In [1]: import numpy as np

In [2]: np.set_printoptions(precision=2, suppress=True, linewidth=160, sign=" ")

In [3]: tidy = lambda a: np.round(a, 2) + 0

In [4]: m1 = np.load("test17.npy")

In [5]: m1
Out[5]: 
array([[ 1., -2.,  0., -2., -4.,  2.],
       [-2., -2.,  0.,  1.,  2., -1.],
       [ 0.,  0., -3.,  0.,  0.,  0.],
       [-2.,  1.,  0., -2.,  2., -1.],
       [-4.,  2.,  0.,  2.,  1., -2.],
       [ 2., -1.,  0., -1., -2., -2.]])

In [6]: # symmetric

In [7]: Y = np.array([[0, 3], [2, -1], [3, 2], [2, -1], [-1, 0], [1, -3]])

In [8]: Y.T @ m1.T
Out[8]: 
array([[ -2.,  -5.,  -9.,  -5.,   5.,  -4.],
       [  1.,  -2.,  -6.,  -2., -10.,  14.]])

In [9]: np.linalg.matrix_rank(np.vstack([m1, Y.T]))
Out[9]: np.int64(6)

In [10]: np.einsum("ij->j", m1)
Out[10]: array([-5., -2., -3., -2., -1., -4.])

In [11]: np.einsum("ik,kj->ji", m1, Y)
Out[11]: 
array([[ -2.,  -5.,  -9.,  -5.,   5.,  -4.],
       [  1.,  -2.,  -6.,  -2., -10.,  14.]])

In [12]: x0 = np.array([0, 2, 0, 0, 0, 2])

In [13]: target = m1 @ x0

In [14]: c, lr = np.zeros(6), 1 / np.linalg.norm(m1, 2) ** 2

In [15]: for i in range(250):
    ...:     c -= lr * m1.T @ (m1 @ c - target)
    ...:     if i % 50 == 0: print(i, round(np.linalg.norm(m1 @ c - target), 2))
    ...: 
0 7.29
50 0.0
100 0.0
150 0.0
200 0.0

In [16]: tidy(np.linalg.cond(m1))
Out[16]: np.float64(2.67)

In [17]: tidy(c)
Out[17]: array([ 0.,  2.,  0.,  0.,  0.,  2.])

In [18]: tidy(np.linalg.matrix_power(m1, 4))
Out[18]: 
array([[ 1541.,  -730.,     0.,  -730., -1460.,   730.],
       [ -730.,   446.,     0.,   365.,   730.,  -365.],
       [    0.,     0.,    81.,     0.,     0.,     0.],
       [ -730.,   365.,     0.,   446.,   730.,  -365.],
       [-1460.,   730.,     0.,   730.,  1541.,  -730.],
       [  730.,  -365.,     0.,  -365.,  -730.,   446.]])

In [19]: tidy(np.abs(np.linalg.eigvals(m1)).max())
Out[19]: np.float64(8.0)

In [20]: C2 = m1.T @ m1

In [21]: (m1 @ m1.T).shape
Out[21]: (6, 6)

In [22]: A = np.loadtxt("m.csv", delimiter=",")

In [23]: A
Out[23]: 
array([[  3.,   3.,   0.,   3.,   1.,   2.,   5.,   3.],
       [  8.,   6.,   0.,   3.,   3.,   2.,   7.,   4.],
       [  9.,  10.,   1.,   4.,   3.,   7.,   9.,   5.],
       [ 12.,  15.,   1.,   6.,   7.,   8.,   9.,   5.],
       [ 13.,  18.,   4.,  11.,   7.,  12.,   9.,   7.],
       [ 13.,  19.,   9.,  13.,  11.,  16.,  13.,   9.],
       [ 16.,  19.,   9.,  14.,  16.,  20.,  13.,  11.],
       [ 16.,  21.,  11.,  19.,  16.,  21.,  17.,  15.],
       [ 20.,  22.,  14.,  22.,  20.,  22.,  19.,  16.],
       [ 22.,  24.,  17.,  25.,  24.,  26.,  19.,  21.],
       [ 24.,  25.,  17.,  29.,  25.,  30.,  19.,  25.],
       [ 26.,  26.,  19.,  32.,  25.,  35.,  23.,  30.],
       [ 27.,  27.,  20.,  37.,  30.,  38.,  27.,  31.],
       [ 32.,  30.,  22.,  37.,  32.,  41.,  32.,  35.],
       [ 33.,  31.,  25.,  37.,  37.,  43.,  37.,  35.],
       [ 33.,  32.,  25.,  41.,  40.,  48.,  39.,  35.],
       [ 36.,  33.,  25.,  46.,  45.,  51.,  43.,  37.],
       [ 37.,  35.,  30.,  48.,  48.,  52.,  43.,  40.],
       [ 41.,  40.,  31.,  48.,  51.,  57.,  44.,  45.],
       [ 44.,  44.,  32.,  51.,  54.,  57.,  44.,  48.],
       [ 48.,  49.,  36.,  54.,  56.,  58.,  47.,  50.],
       [ 52.,  52.,  41.,  59.,  59.,  59.,  49.,  51.],
       [ 52.,  57.,  41.,  60.,  63.,  62.,  50.,  51.],
       [ 56.,  60.,  44.,  60.,  67.,  63.,  53.,  51.],
       [ 58.,  64.,  44.,  65.,  72.,  66.,  56.,  52.],
       [ 61.,  68.,  48.,  67.,  73.,  69.,  60.,  52.],
       [ 66.,  72.,  48.,  71.,  74.,  73.,  61.,  53.],
       [ 66.,  77.,  50.,  73.,  79.,  74.,  62.,  56.],
       [ 71.,  78.,  52.,  74.,  82.,  75.,  63.,  58.],
       [ 73.,  80.,  57.,  74.,  84.,  80.,  63.,  58.],
       [ 76.,  83.,  57.,  74.,  85.,  81.,  67.,  61.],
       [ 80.,  86.,  58.,  78.,  86.,  84.,  72.,  65.],
       [ 80.,  90.,  58.,  81.,  88.,  86.,  73.,  68.]])

In [24]: Y = A[0, 0] * A[1:] - np.outer(A[1:, 0], A[0])

In [25]: Y
Out[25]: 
array([[   0.,   -6.,    0.,  -15.,    1.,  -10.,  -19.,  -12.],
       [   0.,    3.,    3.,  -15.,    0.,    3.,  -18.,  -12.],
       [   0.,    9.,    3.,  -18.,    9.,    0.,  -33.,  -21.],
       [   0.,   15.,   12.,   -6.,    8.,   10.,  -38.,  -18.],
       [   0.,   18.,   27.,    0.,   20.,   22.,  -26.,  -12.],
       [   0.,    9.,   27.,   -6.,   32.,   28.,  -41.,  -15.],
       [   0.,   15.,   33.,    9.,   32.,   31.,  -29.,   -3.],
       [   0.,    6.,   42.,    6.,   40.,   26.,  -43.,  -12.],
       [   0.,    6.,   51.,    9.,   50.,   34.,  -53.,   -3.],
       [   0.,    3.,   51.,   15.,   51.,   42.,  -63.,    3.],
       [   0.,    0.,   57.,   18.,   49.,   53.,  -61.,   12.],
       [   0.,    0.,   60.,   30.,   63.,   60.,  -54.,   12.],
       [   0.,   -6.,   66.,   15.,   64.,   59.,  -64.,    9.],
       [   0.,   -6.,   75.,   12.,   78.,   63.,  -54.,    6.],
       [   0.,   -3.,   75.,   24.,   87.,   78.,  -48.,    6.],
       [   0.,   -9.,   75.,   30.,   99.,   81.,  -51.,    3.],
       [   0.,   -6.,   90.,   33.,  107.,   82.,  -56.,    9.],
       [   0.,   -3.,   93.,   21.,  112.,   89.,  -73.,   12.],
       [   0.,    0.,   96.,   21.,  118.,   83.,  -88.,   12.],
       [   0.,    3.,  108.,   18.,  120.,   78.,  -99.,    6.],
       [   0.,    0.,  123.,   21.,  125.,   73., -113.,   -3.],
       [   0.,   15.,  123.,   24.,  137.,   82., -110.,   -3.],
       [   0.,   12.,  132.,   12.,  145.,   77., -121.,  -15.],
       [   0.,   18.,  132.,   21.,  158.,   82., -122.,  -18.],
       [   0.,   21.,  144.,   18.,  158.,   85., -125.,  -27.],
       [   0.,   18.,  144.,   15.,  156.,   87., -147.,  -39.],
       [   0.,   33.,  150.,   21.,  171.,   90., -144.,  -30.],
       [   0.,   21.,  156.,    9.,  175.,   83., -166.,  -39.],
       [   0.,   21.,  171.,    3.,  179.,   94., -176.,  -45.],
       [   0.,   21.,  171.,   -6.,  179.,   91., -179.,  -45.],
       [   0.,   18.,  174.,   -6.,  178.,   92., -184.,  -45.],
       [   0.,   30.,  174.,    3.,  184.,   98., -181.,  -36.]])

In [26]: np.flatnonzero(~Y.round(6).any(axis=1))
Out[26]: array([], dtype=int64)

In [27]: np.linalg.matrix_rank(Y), np.linalg.matrix_rank(A)
Out[27]: (np.int64(7), np.int64(8))

In [28]: U, s, Vh = np.linalg.svd(Y)

In [29]: vecs = Vh[:(s > 1e-8).sum()]

In [30]: rng = np.random.default_rng(6092)

In [31]: x0 = Y[27] + 4 * Y[26] + rng.integers(2) * np.eye(8)[2]

In [32]: x0
Out[32]: array([   0.,  153.,  757.,   93.,  859.,  443., -742., -159.])

In [33]: tidy(np.diag(vecs.T @ vecs))
Out[33]: array([ 0.,  1.,  1.,  1.,  1.,  1.,  1.,  1.])

In [34]: np.allclose(vecs.T @ vecs @ x0, x0)
Out[34]: True

In [35]: tidy(np.linalg.norm(x0 - vecs.T @ vecs @ x0))
Out[35]: np.float64(0.0)

In [36]: tidy(vecs.T @ vecs)
Out[36]: 
array([[ 0.,  0.,  0.,  0.,  0.,  0.,  0.,  0.],
       [ 0.,  1.,  0.,  0.,  0.,  0.,  0.,  0.],
       [ 0.,  0.,  1.,  0.,  0.,  0.,  0.,  0.],
       [ 0.,  0.,  0.,  1.,  0.,  0.,  0.,  0.],
       [ 0.,  0.,  0.,  0.,  1.,  0.,  0.,  0.],
       [ 0.,  0.,  0.,  0.,  0.,  1.,  0.,  0.],
       [ 0.,  0.,  0.,  0.,  0.,  0.,  1.,  0.],
       [ 0.,  0.,  0.,  0.,  0.,  0.,  0.,  1.]])

In [37]: Xs = (A - A.mean(axis=0)) / A.std(axis=0)

In [38]: np.argwhere(np.abs(Xs) > 2)
Out[38]: array([], shape=(0, 2), dtype=int64)

In [39]: c = np.linalg.lstsq(np.delete(Xs, 5, axis=1), Xs[:, 5])[0]

In [40]: np.abs(c).argmax()
Out[40]: np.int64(3)

In [41]: tidy(c)
Out[41]: array([-0.07,  0.  ,  0.07,  0.4 ,  0.02,  0.3 ,  0.28])

In [42]: idx = rng.permutation(8)

In [43]: Y = A[:, idx] * rng.choice([-1, 1], 8)

In [44]: Y
Out[44]: 
array([[ -3.,   5.,  -3.,  -1.,  -0.,   2.,   3.,  -3.],
       [ -8.,   7.,  -4.,  -3.,  -0.,   2.,   3.,  -6.],
       [ -9.,   9.,  -5.,  -3.,  -1.,   7.,   4., -10.],
       [-12.,   9.,  -5.,  -7.,  -1.,   8.,   6., -15.],
       [-13.,   9.,  -7.,  -7.,  -4.,  12.,  11., -18.],
       [-13.,  13.,  -9., -11.,  -9.,  16.,  13., -19.],
       [-16.,  13., -11., -16.,  -9.,  20.,  14., -19.],
       [-16.,  17., -15., -16., -11.,  21.,  19., -21.],
       [-20.,  19., -16., -20., -14.,  22.,  22., -22.],
       [-22.,  19., -21., -24., -17.,  26.,  25., -24.],
       [-24.,  19., -25., -25., -17.,  30.,  29., -25.],
       [-26.,  23., -30., -25., -19.,  35.,  32., -26.],
       [-27.,  27., -31., -30., -20.,  38.,  37., -27.],
       [-32.,  32., -35., -32., -22.,  41.,  37., -30.],
       [-33.,  37., -35., -37., -25.,  43.,  37., -31.],
       [-33.,  39., -35., -40., -25.,  48.,  41., -32.],
       [-36.,  43., -37., -45., -25.,  51.,  46., -33.],
       [-37.,  43., -40., -48., -30.,  52.,  48., -35.],
       [-41.,  44., -45., -51., -31.,  57.,  48., -40.],
       [-44.,  44., -48., -54., -32.,  57.,  51., -44.],
       [-48.,  47., -50., -56., -36.,  58.,  54., -49.],
       [-52.,  49., -51., -59., -41.,  59.,  59., -52.],
       [-52.,  50., -51., -63., -41.,  62.,  60., -57.],
       [-56.,  53., -51., -67., -44.,  63.,  60., -60.],
       [-58.,  56., -52., -72., -44.,  66.,  65., -64.],
       [-61.,  60., -52., -73., -48.,  69.,  67., -68.],
       [-66.,  61., -53., -74., -48.,  73.,  71., -72.],
       [-66.,  62., -56., -79., -50.,  74.,  73., -77.],
       [-71.,  63., -58., -82., -52.,  75.,  74., -78.],
       [-73.,  63., -58., -84., -57.,  80.,  74., -80.],
       [-76.,  67., -61., -85., -57.,  81.,  74., -83.],
       [-80.,  72., -65., -86., -58.,  84.,  78., -86.],
       [-80.,  73., -68., -88., -58.,  86.,  81., -90.]])

In [45]: U, _, Vh = np.linalg.svd(A.T @ Y)

In [46]: tidy(U @ Vh)
Out[46]: 
array([[-1.,  0.,  0.,  0.,  0.,  0.,  0.,  0.],
       [ 0.,  0.,  0.,  0.,  0.,  0.,  0., -1.],
       [ 0.,  0.,  0.,  0., -1.,  0.,  0.,  0.],
       [ 0.,  0.,  0.,  0.,  0.,  0.,  1.,  0.],
       [ 0.,  0.,  0., -1.,  0.,  0.,  0.,  0.],
       [ 0.,  0.,  0.,  0.,  0.,  1.,  0.,  0.],
       [ 0.,  1.,  0.,  0.,  0.,  0.,  0.,  0.],
       [ 0.,  0., -1.,  0.,  0.,  0.,  0.,  0.]])

In [47]: Xs = A - A.mean(axis=0)

In [48]: vecs = np.linalg.svd(Xs)[2][:1]

In [49]: Y = Xs - Xs @ vecs.T @ vecs

In [50]: tidy(np.diag(vecs.T @ vecs))
Out[50]: array([ 0.12,  0.14,  0.08,  0.14,  0.18,  0.15,  0.1 ,  0.09])

In [51]: data = np.array([[0, 0, 1, 0, 1],
    ...:     [0, 0, 0, 1, 0],
    ...:     [1, 0, 0, 0, 1],
    ...:     [0, 1, 0, 0, 1],
    ...:     [1, 0, 1, 1, 0]])

In [52]: # symmetric, so the eigenvalues are real

In [53]: Y = data / np.linalg.norm(data, axis=1, keepdims=True)

In [54]: C2 = Y @ Y.T

In [55]: tidy(C2[3])
Out[55]: array([ 0.5,  0. ,  0.5,  1. ,  0. ])

In [56]: np.degrees(np.arccos(np.clip(C2[3, 1], -1, 1)))
Out[56]: np.float64(90.0)

In [57]: tidy(C2)
Out[57]: 
array([[ 1.  ,  0.  ,  0.5 ,  0.5 ,  0.41],
       [ 0.  ,  1.  ,  0.  ,  0.  ,  0.58],
       [ 0.5 ,  0.  ,  1.  ,  0.5 ,  0.41],
       [ 0.5 ,  0.  ,  0.5 ,  1.  ,  0.  ],
       [ 0.41,  0.58,  0.41,  0.  ,  1.  ]])

In [58]: (C2 - 2 * np.eye(5)).round(6).argmax(axis=1)
Out[58]: array([ 2,  4,  0,  0,  1])

In [59]: tidy(np.linalg.norm(Y, axis=1))
Out[59]: array([ 1.,  1.,  1.,  1.,  1.])

In [60]: u = np.array([-4, -1])

In [61]: tidy(np.array([np.convolve(row, u, "same") for row in C2]))
Out[61]: 
array([[-4.  , -1.  , -2.  , -2.5 , -2.13],
       [ 0.  , -4.  , -1.  ,  0.  , -2.31],
       [-2.  , -0.5 , -4.  , -3.  , -2.13],
       [-2.  , -0.5 , -2.  , -4.5 , -1.  ],
       [-1.63, -2.72, -2.21, -0.41, -4.  ]])

In [62]: tidy(np.correlate(C2[1], C2[4], "full"))
Out[62]: array([ 0.  ,  1.  ,  0.  ,  0.41,  1.15,  0.41,  0.24,  0.33,  0.24])

In [63]: E = np.triu(rng.random((9, 9)) < 0.3, 1).astype(int)

In [64]: E = E + E.T

In [65]: E
Out[65]: 
array([[ 0,  1,  1,  1,  0,  0,  0,  0,  1],
       [ 1,  0,  1,  0,  0,  1,  0,  0,  0],
       [ 1,  1,  0,  1,  0,  1,  0,  0,  0],
       [ 1,  0,  1,  0,  0,  1,  0,  0,  0],
       [ 0,  0,  0,  0,  0,  1,  0,  0,  0],
       [ 0,  1,  1,  1,  1,  0,  0,  0,  0],
       [ 0,  0,  0,  0,  0,  0,  0,  0,  0],
       [ 0,  0,  0,  0,  0,  0,  0,  0,  0],
       [ 1,  0,  0,  0,  0,  0,  0,  0,  0]])

In [66]: rank = np.linalg.matrix_rank(E)

In [67]: rank
Out[67]: np.int64(6)

In [68]: N = np.linalg.svd(E)[2][rank:].T

In [69]: N.shape
Out[69]: (9, 3)

In [70]: tidy(np.abs(np.linalg.eigvals(E)).max())
Out[70]: np.float64(3.35)

In [71]: np.allclose(E, E.T)
Out[71]: True

In [72]: E.inv()
AttributeError: 'numpy.ndarray' object has no attribute 'inv'


In [73]: tidy(np.linalg.det(E))
Out[73]: np.float64(0.0)

In [74]: np.linalg.matrix_power(E, 3)
Out[74]: 
array([[ 4,  9,  9,  9,  3,  4,  0,  0,  4],
       [ 9,  4,  8,  4,  1,  9,  0,  0,  1],
       [ 9,  8,  8,  8,  2,  9,  0,  0,  2],
       [ 9,  4,  8,  4,  1,  9,  0,  0,  1],
       [ 3,  1,  2,  1,  0,  4,  0,  0,  0],
       [ 4,  9,  9,  9,  4,  4,  0,  0,  3],
       [ 0,  0,  0,  0,  0,  0,  0,  0,  0],
       [ 0,  0,  0,  0,  0,  0,  0,  0,  0],
       [ 4,  1,  2,  1,  0,  3,  0,  0,  0]])

In [75]: E @ E
Out[75]: 
array([[ 4,  1,  2,  1,  0,  3,  0,  0,  0],
       [ 1,  3,  2,  3,  1,  1,  0,  0,  1],
       [ 2,  2,  4,  2,  1,  2,  0,  0,  1],
       [ 1,  3,  2,  3,  1,  1,  0,  0,  1],
       [ 0,  1,  1,  1,  1,  0,  0,  0,  0],
       [ 3,  1,  2,  1,  0,  4,  0,  0,  0],
       [ 0,  0,  0,  0,  0,  0,  0,  0,  0],
       [ 0,  0,  0,  0,  0,  0,  0,  0,  0],
       [ 0,  1,  1,  1,  0,  0,  0,  0,  1]])

In [76]: (E + E.T) / 2
Out[76]: 
array([[ 0.,  1.,  1.,  1.,  0.,  0.,  0.,  0.,  1.],
       [ 1.,  0.,  1.,  0.,  0.,  1.,  0.,  0.,  0.],
       [ 1.,  1.,  0.,  1.,  0.,  1.,  0.,  0.,  0.],
       [ 1.,  0.,  1.,  0.,  0.,  1.,  0.,  0.,  0.],
       [ 0.,  0.,  0.,  0.,  0.,  1.,  0.,  0.,  0.],
       [ 0.,  1.,  1.,  1.,  1.,  0.,  0.,  0.,  0.],
       [ 0.,  0.,  0.,  0.,  0.,  0.,  0.,  0.,  0.],
       [ 0.,  0.,  0.,  0.,  0.,  0.,  0.,  0.,  0.],
       [ 1.,  0.,  0.,  0.,  0.,  0.,  0.,  0.,  0.]])
